$ ipython --no-banner

In [1]: import numpy as np

In [2]: np.set_printoptions(precision=2, suppress=True, linewidth=120)

In [3]: def tidy(a):
   ...:     return np.round(a, 2) + 0
   ...: 

In [4]: A = np.loadtxt("m.csv", delimiter=",")

In [5]: A
Out[5]: 
array([[1., 2., 3., 0., 3.],
       [0., 1., 0., 2., 0.],
       [0., 0., 0., 2., 0.],
       [0., 0., 0., 0., 0.],
       [0., 0., 0., 0., 3.]])

In [6]: rng = np.random.default_rng(39201)

In [7]: lab = rng.permutation(5)

In [8]: lab
Out[8]: array([1, 3, 0, 4, 2])

In [9]: Y = A[lab][:, lab]

In [10]: np.allclose(Y, A)
Out[10]: False

In [11]: Y
Out[11]: 
array([[1., 2., 0., 0., 0.],
       [0., 0., 0., 0., 0.],
       [2., 0., 1., 3., 3.],
       [0., 0., 0., 3., 0.],
       [0., 2., 0., 0., 0.]])

In [12]: np.diag(Y)
Out[12]: array([1., 0., 1., 3., 0.])

In [13]: np.trace(Y)
Out[13]: np.float64(5.0)

In [14]: data = np.load("arr.npy")

In [15]: data
Out[15]: 
array([[-6.9, -5. , -7. ,  3. , -3. ],
       [-1. ,  5.1,  2. , -6. , -7. ],
       [-1. ,  5. , -7.9,  3. ,  5. ],
       [-2. ,  8. , -9. , -7.9, -4. ],
       [-7. , -5. , -7. ,  3. , -2.9]])

In [16]: f = np.array([0, -5])

In [17]: np.convolve(data[0], f)
Out[17]: array([  0. ,  34.5,  25. ,  35. , -15. ,  15. ])

In [18]: np.array([np.convolve(row, f, "same") for row in data])
Out[18]: 
array([[  0. ,  34.5,  25. ,  35. , -15. ],
       [  0. ,   5. , -25.5, -10. ,  30. ],
       [  0. ,   5. , -25. ,  39.5, -15. ],
       [  0. ,  10. , -40. ,  45. ,  39.5],
       [  0. ,  35. ,  25. ,  35. , -15. ]])

In [19]: np.polyval(f, data[0])
Out[19]: array([-5., -5., -5., -5., -5.])

In [20]: Q = data.astype(float).copy()

In [21]: for j in range(5):
    ...:     Q[:, j] -= Q[:, :j] @ (Q[:, :j].T @ Q[:, j])
    ...:     Q[:, j] /= np.linalg.norm(Q[:, j])
    ...: 

In [22]: tidy(Q.T @ Q)
Out[22]: 
array([[1., 0., 0., 0., 0.],
       [0., 1., 0., 0., 0.],
       [0., 0., 1., 0., 0.],
       [0., 0., 0., 1., 0.],
       [0., 0., 0., 0., 1.]])

In [23]: tidy(np.linalg.eigvals(data))
Out[23]: array([-8.59+8.95j, -8.59-8.95j, -9.24+0.j  ,  0.1 +0.j  ,  5.82+0.j  ])

In [24]: tidy(np.poly(data))
Out[24]: array([    1.  ,    20.5 ,   156.7 ,  -415.25, -8237.73,   827.77])

In [25]: Y = np.linalg.inv(data)

In [26]: (np.abs(Y) > 1e-9).astype(int)
Out[26]: 
array([[1, 1, 1, 1, 1],
       [1, 1, 1, 1, 1],
       [1, 1, 1, 1, 1],
       [1, 1, 1, 1, 1],
       [1, 1, 1, 1, 1]])

In [27]: Uu, s, VT = np.linalg.svd(data)

In [28]: tidy(s)
Out[28]: array([18.03, 16.74, 11.54,  2.75,  0.09])

In [29]: Y = Uu[:, :4] @ np.diag(s[:4]) @ VT[:4]

In [30]: print(tidy(Y))
[[-6.94 -5.   -6.98  2.98 -2.97]
 [-1.    5.1   2.   -6.   -7.  ]
 [-1.    5.   -7.9   3.    5.  ]
 [-2.    8.   -9.   -7.9  -4.  ]
 [-6.96 -5.   -7.02  3.02 -2.93]]

In [31]: np.linalg.matrix_rank(Y)
Out[31]: np.int64(4)

In [32]: np.linalg.matrix_rank(data, rtol=0.05)
Out[32]: np.int64(4)

In [33]: arr = np.abs(np.array([[-3, 2, -1, -1, 1],
    ...:     [-2, -2, -2, -1, -2],
    ...:     [3, 0, -1, 3, 1],
    ...:     [0, 3, 1, -1, 3],
    ...:     [-1, 0, 0, -1, -2]])) + np.eye(5)

In [34]: arr = arr / arr.sum(axis=1, keepdims=True)

In [35]: tidy(arr)
Out[35]: 
array([[0.44, 0.22, 0.11, 0.11, 0.11],
       [0.2 , 0.3 , 0.2 , 0.1 , 0.2 ],
       [0.33, 0.  , 0.22, 0.33, 0.11],
       [0.  , 0.33, 0.11, 0.22, 0.33],
       [0.2 , 0.  , 0.  , 0.2 , 0.6 ]])

In [36]: # rows sum to 1

In [37]: Y = np.linalg.inv(arr)

In [38]: tidy(np.linalg.cond(arr))
Out[38]: np.float64(13.05)

In [39]: tidy(arr @ Y)
Out[39]: 
array([[1., 0., 0., 0., 0.],
       [0., 1., 0., 0., 0.],
       [0., 0., 1., 0., 0.],
       [0., 0., 0., 1., 0.],
       [0., 0., 0., 0., 1.]])

In [40]: (np.abs(Y) > 1e-9).astype(int)
Out[40]: 
array([[1, 1, 1, 1, 1],
       [1, 1, 1, 1, 1],
       [1, 1, 1, 1, 1],
       [1, 1, 1, 1, 1],
       [1, 1, 1, 1, 1]])

In [41]: print(tidy(np.linalg.det(arr) * Y))
[[ 0.01  0.    0.    0.    0.  ]
 [ 0.01  0.    0.    0.01  0.  ]
 [-0.02  0.03  0.01 -0.01  0.  ]
 [ 0.   -0.02  0.01  0.01  0.  ]
 [ 0.    0.01  0.    0.    0.01]]

In [42]: np.allclose(Y, arr.T)
Out[42]: False

In [43]: Y = arr / np.sqrt((arr ** 2).mean(axis=1, keepdims=True))

In [44]: tidy(arr - arr.mean(axis=1, keepdims=True))
Out[44]: 
array([[ 0.24,  0.02, -0.09, -0.09, -0.09],
       [ 0.  ,  0.1 ,  0.  , -0.1 ,  0.  ],
       [ 0.13, -0.2 ,  0.02,  0.13, -0.09],
       [-0.2 ,  0.13, -0.09,  0.02,  0.13],
       [ 0.  , -0.2 , -0.2 ,  0.  ,  0.4 ]])

In [45]: np.linalg.matrix_rank(Y) == np.linalg.matrix_rank(arr)
Out[45]: np.True_

In [46]: tidy(Y[1])
Out[46]: array([0.95, 1.43, 0.95, 0.48, 0.95])

In [47]: tidy(np.linalg.norm(Y, axis=1))
Out[47]: array([2.24, 2.24, 2.24, 2.24, 2.24])

In [48]: hat = np.triu(np.array([[-3, 5, -2, -4, -2],
    ...:     [-2, -3, 1, 1, -3],
    ...:     [1, 1, -4, -5, -3],
    ...:     [5, 0, 1, 2, 1],
    ...:     [-2, -2, -5, 0, 4]]), 1) + np.eye(5)

In [49]: Y = hat @ arr @ np.linalg.inv(hat)

In [50]: np.linalg.matrix_rank(Y)
Out[50]: np.int64(5)

In [51]: tidy(np.trace(Y)), tidy(np.trace(arr))
Out[51]: (np.float64(1.79), np.float64(1.79))

In [52]: feats = np.loadtxt("test4.csv", delimiter=",")

In [53]: print(feats)
[[  0.4    9.63  -0.61]
 [ -3.66 -18.42  -0.21]
 [ -2.66   2.96   0.52]
 [ -6.93 -19.67   1.33]
 [  5.8  -11.61  -0.69]
 [  1.12  35.78  -0.32]
 [ -1.91 -25.9    0.46]
 [ -3.34  11.     0.43]
 [  0.71   5.09  -1.45]
 [ -1.21  11.67   0.21]
 [ -0.03 -11.6   -0.79]
 [ -3.13 -34.91   0.66]
 [  0.03 -25.34   0.69]
 [ -6.01   2.44   0.38]
 [  3.23 -33.16  -0.96]
 [ -4.44  -4.67   0.17]
 [  2.04 -30.5   -0.2 ]]

In [54]: lab = feats[:, 1] > np.median(feats[:, 1])

In [55]: f = feats[lab].mean(axis=0) - feats[~lab].mean(axis=0)

In [56]: tidy(f)
Out[56]: array([-1.42, 32.69, -0.12])

In [57]: print(np.argsort(-np.abs(f).round(6), kind="stable"))
[1 0 2]

In [58]: (((feats - feats.mean(axis=0)) @ f > 0) == lab).mean()
Out[58]: np.float64(1.0)

In [59]: ((feats - feats.mean(axis=0)) @ f > 0).astype(int)
Out[59]: array([1, 0, 1, 0, 0, 1, 0, 1, 1, 1, 0, 0, 0, 1, 0, 1, 0])

In [60]: Q, evecs = np.linalg.qr(feats[:, :2])[0], np.linalg.qr(feats[:, 2:])[0]

In [61]: s = np.linalg.svd(Q.T @ evecs, compute_uv=False)

In [62]: print(tidy(np.degrees(np.arccos(s.clip(0, 1)))))
[48.78]

In [63]: (s > 0.9).sum()
Out[63]: np.int64(0)

In [64]: tidy(s)
Out[64]: array([0.66])

In [65]: t3 = np.stack([feats, 5 * feats, feats[::-1]])

In [66]: tidy(np.linalg.norm(t3, axis=(1, 2)))
Out[66]: array([ 86.36, 431.81,  86.36])

In [67]: np.linalg.matrix_rank(t3.reshape(3, -1))
Out[67]: np.int64(2)

In [68]: t3.shape
Out[68]: (3, 17, 3)
